In [1]: import numpy as np

In [2]: import numpy.linalg as la

In [3]: np.set_printoptions(suppress=True, linewidth=120)

In [4]: M = np.load("sample14.npy")

In [5]: print(M)
[[8 9 7 9 2 4 5]
 [1 9 7 3 7 8 3]
 [9 2 4 6 4 3 0]
 [0 7 9 9 0 4 7]
 [2 6 4 0 3 6 6]
 [9 2 4 6 4 3 0]]

In [6]: rank = la.matrix_rank(M)

In [7]: print(rank)
5

In [8]: null = la.svd(M)[2][rank:].T

In [9]: print([int(la.matrix_rank(np.delete(M, i, axis=0))) for i in range(6)])
[4, 4, 5, 4, 4, 5]

In [10]: print([int(la.matrix_rank(M[:i])) for i in range(1, len(M) + 1)])
[1, 2, 3, 4, 5, 5]

In [11]: print(la.matrix_rank(M.T @ M), la.matrix_rank(M @ M.T))
5 5

In [12]: print(null.shape)
(7, 2)

In [13]: feats = np.load("block6.npy")

In [14]: print(feats)
[[ 5  4 -1  0 -3 -1]
 [-1  5  4 -1  0 -3]
 [-3 -1  5  4 -1  0]
 [ 0 -3 -1  5  4 -1]
 [-1  0 -3 -1  5  4]
 [ 4 -1  0 -3 -1  5]]

In [15]: M2 = feats / la.norm(feats, axis=1, keepdims=True)

In [16]: C2 = M2 @ M2.T

In [17]: print(C2[0].round(2))
[ 1.    0.27 -0.4  -0.42 -0.4   0.27]

In [18]: print(np.round(la.norm(M2, axis=1), 2))
[1. 1. 1. 1. 1. 1.]

In [19]: print(C2.round(2))
[[ 1.    0.27 -0.4  -0.42 -0.4   0.27]
 [ 0.27  1.    0.27 -0.4  -0.42 -0.4 ]
 [-0.4   0.27  1.    0.27 -0.4  -0.42]
 [-0.42 -0.4   0.27  1.    0.27 -0.4 ]
 [-0.4  -0.42 -0.4   0.27  1.    0.27]
 [ 0.27 -0.4  -0.42 -0.4   0.27  1.  ]]

In [20]: print((np.abs(C2) > 0.9).astype(int))
[[1 0 0 0 0 0]
 [0 1 0 0 0 0]
 [0 0 1 0 0 0]
 [0 0 0 1 0 0]
 [0 0 0 0 1 0]
 [0 0 0 0 0 1]]

In [21]: evals, vecs = la.eigh(C2)

In [22]: vec = np.array([1, 3, 1, 0, 2, 2])

In [23]: print(round(vec @ C2 @ vec, 2))
9.81

In [24]: print(np.round(vecs * np.maximum(evals, 0) @ vecs.T, 2))
[[ 1.    0.27 -0.4  -0.42 -0.4   0.27]
 [ 0.27  1.    0.27 -0.4  -0.42 -0.4 ]
 [-0.4   0.27  1.    0.27 -0.4  -0.42]
 [-0.42 -0.4   0.27  1.    0.27 -0.4 ]
 [-0.4  -0.42 -0.4   0.27  1.    0.27]
 [ 0.27 -0.4  -0.42 -0.4   0.27  1.  ]]

In [25]: print(round(float(np.abs(C2).sum(axis=1).max()), 2), round(np.abs(evals).max(), 2))
2.77 2.1

In [26]: print(np.round(vecs * np.sqrt(evals) @ vecs.T, 2))
[[ 0.9   0.15 -0.24 -0.16 -0.24  0.15]
 [ 0.15  0.9   0.15 -0.24 -0.16 -0.24]
 [-0.24  0.15  0.9   0.15 -0.24 -0.16]
 [-0.16 -0.24  0.15  0.9   0.15 -0.24]
 [-0.24 -0.16 -0.24  0.15  0.9   0.15]
 [ 0.15 -0.24 -0.16 -0.24  0.15  0.9 ]]

In [27]: print(np.round(la.eigvalsh(C2[1:, 1:]), 2))
[0.16 0.46 0.71 1.57 2.1 ]

In [28]: print(round(float(vec @ C2 @ vec / (vec @ vec)), 2), round(evals[0], 2), np.round(evals[-1], 2))
0.52 0.08 2.1

In [29]: print((feats @ feats)[0])
[ 23  42  15  -2 -28 -34]

In [30]: print(np.round(np.fft.fft(feats[0]), 2))
[ 4. +0.j    8.5-6.06j  5.5-2.6j  -2. +0.j    5.5+2.6j   8.5+6.06j]

In [31]: vec = np.array([0, 4, 4, 0, 4, 9])

In [32]: target = feats @ vec

In [33]: print(target)
[-9  9 12 -9 44 37]

In [34]: print(np.round(la.solve(feats, feats[:, 1]), 2) + 0)
[0. 1. 0. 0. 0. 0.]

In [35]: print(np.round(la.solve(feats, target + feats[:, 0]), 2) + 0)
[1. 4. 4. 0. 4. 9.]

In [36]: F = np.loadtxt("run15.csv", delimiter=",")

In [37]: print(F.round(2))
[[-0.62  0.26  0.57 -0.04  0.47]
 [ 0.49 -0.13 -0.1   0.04  0.85]
 [-0.46  0.3  -0.8   0.14  0.21]
 [-0.39 -0.91 -0.1  -0.06  0.09]
 [ 0.    0.08 -0.13 -0.99  0.04]]

In [38]: M2 = np.array([[2, 2, 0], [3, 0, 2]])

In [39]: Z = np.kron(M2, F)

In [40]: print(np.round(la.norm(Z, 2), 2), np.round(la.norm(M2, 2) * la.norm(F, 2), 2))
4.12 4.12

In [41]: print(la.matrix_rank(Z))
10

In [42]: W0 = np.loadtxt("w.csv", delimiter=",")

In [43]: print(W0)
[[-3. -3. -4. -3.]
 [-1. -1. -2. -1.]
 [ 4.  4.  3.  4.]
 [-2. -2. -3. -2.]
 [ 2.  2.  1.  2.]]

In [44]: M2 = W0 / np.sqrt((W0 ** 2).mean(axis=1, keepdims=True))

In [45]: print(M2[4].round(2))
[1.11 1.11 0.55 1.11]

In [46]: print(W0 - W0.mean(axis=1, keepdims=True))
[[ 0.25  0.25 -0.75  0.25]
 [ 0.25  0.25 -0.75  0.25]
 [ 0.25  0.25 -0.75  0.25]
 [ 0.25  0.25 -0.75  0.25]
 [ 0.25  0.25 -0.75  0.25]]

In [47]: print(la.matrix_rank(W0 - W0.mean(axis=1, keepdims=True)))
1

In [48]: rng = np.random.default_rng(11724)

In [49]: idx = rng.permutation(6)

In [50]: M2 = feats[:, idx] * rng.choice([-1, 1], 6)

In [51]: print(M2)
[[-1 -5 -3  1 -4  0]
 [ 4  1  0  3 -5  1]
 [ 5  3 -1  0  1 -4]
 [-1  0  4  1  3 -5]
 [-3  1  5 -4  0  1]
 [ 0 -4 -1 -5  1  3]]

In [52]: left, _, Vh = la.svd(feats.T @ M2)

In [53]: print(idx)
[2 0 4 5 1 3]

In [54]: print(np.argsort(-la.norm(M, axis=0).round(6), kind="stable")[:3])
[1 3 0]

In [55]: print(round(la.norm(M, 2) / la.norm(M), 2))
0.89

In [56]: left, s, Vh = la.svd(W0)

In [57]: print(s.round(2) + 0)
[11.72  1.93  0.    0.  ]

In [58]: M2 = left[:, :2] @ np.diag(s[:2]) @ Vh[:2]

In [59]: print(M2.round(2))
[[-3. -3. -4. -3.]
 [-1. -1. -2. -1.]
 [ 4.  4.  3.  4.]
 [-2. -2. -3. -2.]
 [ 2.  2.  1.  2.]]

In [60]: print(round(float(la.norm(W0 - M2) / la.norm(W0)), 2))
0.0

In [61]: data = np.load("arr.npy")

In [62]: print(data.round(2))
[[ -7.58  -2.97  -5.95  11.6   -7.38  10.46]
 [ 10.17   3.95   7.89  -1.09   7.42 -12.74]
 [  8.81   3.38   6.76  12.28   4.15  -9.86]
 [ 10.11   3.9    7.8    6.42   6.08 -11.99]
 [ -2.02  -0.72  -1.44 -19.72   1.96   0.75]
 [  9.38   3.6    7.21  10.4    4.88 -10.73]
 [  9.44   3.63   7.25  10.18   4.95 -10.82]
 [-10.01  -3.89  -7.78   2.56  -7.56  12.67]
 [ 10.33   3.99   7.99   3.08   6.81 -12.56]
 [-10.23  -3.97  -7.93   0.42  -7.34  12.75]
 [-10.32  -3.99  -7.98  -3.5   -6.73  12.51]
 [ -6.03  -2.38  -4.76  14.56  -6.79   8.79]
 [ -2.26  -0.93  -1.86  18.64  -4.82   4.47]
 [  0.95   0.43   0.86 -19.33   4.01  -2.91]
 [ 10.28   3.99   7.97   0.46   7.23 -12.74]
 [  9.51   3.66   7.31   9.87   5.06 -10.94]
 [ 10.33   4.     8.     2.55   6.9  -12.62]
 [  9.45   3.63   7.27  10.1    4.98 -10.85]
 [ -7.57  -2.89  -5.78 -15.11  -2.78   8.06]
 [  8.06   3.08   6.16  14.14   3.29  -8.76]
 [  5.91   2.24   4.47  17.47   1.19  -5.78]]

In [63]: left, s, Vh = la.svd(data)

In [64]: print(np.argmax(s[:-1] / (s[1:] + 1e-6)) + 1)
2

In [65]: M2 = left[:, :2] @ np.diag(s[:2]) @ Vh[:2]

In [66]: print(round(float(np.abs(data - M2).max()), 2))
0.0

In [67]: print(M2.round(2))
[[ -7.58  -2.97  -5.95  11.6   -7.38  10.46]
 [ 10.17   3.95   7.89  -1.09   7.42 -12.74]
 [  8.81   3.38   6.76  12.28   4.15  -9.86]
 [ 10.11   3.9    7.8    6.42   6.08 -11.99]
 [ -2.02  -0.72  -1.44 -19.72   1.96   0.75]
 [  9.38   3.6    7.21  10.4    4.88 -10.73]
 [  9.44   3.63   7.25  10.18   4.95 -10.82]
 [-10.01  -3.89  -7.78   2.56  -7.56  12.67]
 [ 10.33   3.99   7.99   3.08   6.81 -12.56]
 [-10.23  -3.97  -7.93   0.42  -7.34  12.75]
 [-10.32  -3.99  -7.98  -3.5   -6.73  12.51]
 [ -6.03  -2.38  -4.76  14.56  -6.79   8.79]
 [ -2.26  -0.93  -1.86  18.64  -4.82   4.47]
 [  0.95   0.43   0.86 -19.33   4.01  -2.91]
 [ 10.28   3.99   7.97   0.46   7.23 -12.74]
 [  9.51   3.66   7.31   9.87   5.06 -10.94]
 [ 10.33   4.     8.     2.55   6.9  -12.62]
 [  9.45   3.63   7.27  10.1    4.98 -10.85]
 [ -7.57  -2.89  -5.78 -15.11  -2.78   8.06]
 [  8.06   3.08   6.16  14.14   3.29  -8.76]
 [  5.91   2.24   4.47  17.47   1.19  -5.78]]

In [68]: print(np.round(la.norm(data - M2) / la.norm(data), 2))
0.0
